>>> import numpy as np
>>> np.set_printoptions(precision=3, suppress=True, linewidth=120, sign=" ")
>>> m1 = np.load("mat.npy")
>>> print(m1)
[[ 2 -3  1  1]
 [-2  3  3  1]
 [ 3 -3  3 -3]
 [ 1 -2  1  3]
 [-6  9 13  5]]
>>> T = np.stack([m1, 5 * m1, m1[::-1]])
>>> print(np.linalg.matrix_rank(T))
[ 4  4  4]
>>> np.linalg.norm(T, axis=(1, 2))
array([  20.,  100.,   20.])
>>> T.shape
(3, 5, 4)
>>> [round(float(x), 3) for x in np.linalg.svd(m1, compute_uv=False)[:3]]
[18.349, 6.626, 4.407]
>>> print(round(np.log10(np.linalg.cond(m1))))
3
>>> np.argsort(-np.linalg.norm(m1, axis=0).round(6), kind="stable")[:3]
array([ 2,  1,  0])
>>> np.round(np.linalg.norm(m1, 2) / np.linalg.norm(m1), 3)
np.float64(0.917)
>>> np.linalg.cond(m1) > 100
np.True_
>>> B = np.c_[m1[:, :2] @ np.array([[2, 0], [0, 0]]), np.array([1, 2, 1, 0, -2])]
>>> B
array([[  4,   0,   1],
       [ -4,   0,   2],
       [  6,   0,   1],
       [  2,   0,   0],
       [-12,   0,  -2]])
>>> np.linalg.matrix_rank(B)
np.int64(2)
>>> np.round(np.linalg.lstsq(m1, B[:, 0])[0], 3) + 0
array([ 2.,  0.,  0.,  0.])
>>> O, _ = np.linalg.qr(np.array([[-0.1, -1.0, -1.5, 1.1, 1.0],
...     [-0.2, 0.3, -1.1, -0.4, 0.6],
...     [0.2, 0.8, -0.7, -1.2, -0.5],
...     [-1.0, 0.9, -0.2, 1.3, -2.1],
...     [0.5, -2.7, 0.0, 0.8, 0.0]]))
>>> A = O[:, :3]
>>> A
array([[-0.086,  0.446, -0.668],
       [-0.173,  0.002, -0.54 ],
       [ 0.173, -0.427, -0.492],
       [-0.864,  0.243,  0.116],
       [ 0.432,  0.748,  0.08 ]])
>>> B = np.array([[4, 3], [2, 5], [0, 2]])
>>> A @ B
array([[ 0.546,  0.633],
       [-0.686, -1.586],
       [-0.164, -2.604],
       [-2.969, -1.141],
       [ 3.224,  5.196]])
>>> print(np.linalg.matrix_rank(A @ B))
2
>>> np.einsum("ij->j", A)
array([-0.518,  1.012, -1.503])
>>> print(np.vstack([A, B.T]).shape)
(7, 3)
>>> np.linalg.matrix_rank(np.vstack([A, B.T]))
np.int64(3)
>>> B.T @ A.T
array([[ 0.546, -0.686, -0.164, -2.969,  3.224],
       [ 0.633, -1.586, -2.604, -1.141,  5.196]])
>>> T = np.stack([A, -3 * A, A[::-1]])
>>> np.linalg.norm(T, axis=(1, 2))
array([ 1.732,  5.196,  1.732])
>>> (T @ A.T).shape
(3, 5, 5)
>>> np.linalg.matrix_rank(T)
array([ 3,  3,  3])
>>> np.einsum("bij,cij->bc", T, T)
array([[ 3.   , -9.   ,  1.114],
       [-9.   , 27.   , -3.341],
       [ 1.114, -3.341,  3.   ]])
>>> T.shape
(3, 5, 3)
>>> W0 = np.loadtxt("test17.csv", delimiter=",")
>>> W0
array([[ 4.652,  1.6  , -0.715, -1.514],
       [ 4.983, -1.586,  5.767, -2.672],
       [-4.07 , -0.553, -0.374, -4.022],
       [ 4.513, -5.472, -1.154,  2.279]])
>>> vec = np.array([-3, 0, 2, -1])
>>> y = W0 @ vec
>>> coef, lr = np.zeros(4), 1 / np.linalg.norm(W0, 2) ** 2
>>> for i in range(5):
...     coef -= lr * W0.T @ (W0 @ coef - y)
...     if i % 1 == 0: print(i, round(np.linalg.norm(W0 @ coef - y), 3))
... 
0 10.913
1 7.377
2 5.423
3 4.217
4 3.394
>>> round(np.linalg.cond(W0), 3)
np.float64(2.915)
>>> print(coef)
[-2.651  0.282  1.361 -1.355]
>>> left, sigma, Vt = np.linalg.svd(W0, full_matrices=False)
>>> np.allclose(left * sigma @ Vt, W0)
True
>>> np.abs(left[:, 0]).round(6).argmax()
np.int64(1)
>>> np.round(Vt @ Vt.T, 3) + 0
array([[ 1.,  0.,  0.,  0.],
       [ 0.,  1.,  0.,  0.],
       [ 0.,  0.,  1.,  0.],
       [ 0.,  0.,  0.,  1.]])
>>> np.round(left.T @ W0 @ Vt.T, 3) + 0
array([[ 10.  ,   0.  ,   0.  ,   0.  ],
       [  0.  ,   7.  ,   0.  ,   0.  ],
       [  0.  ,   0.  ,   4.9 ,   0.  ],
       [  0.  ,   0.  ,   0.  ,   3.43]])
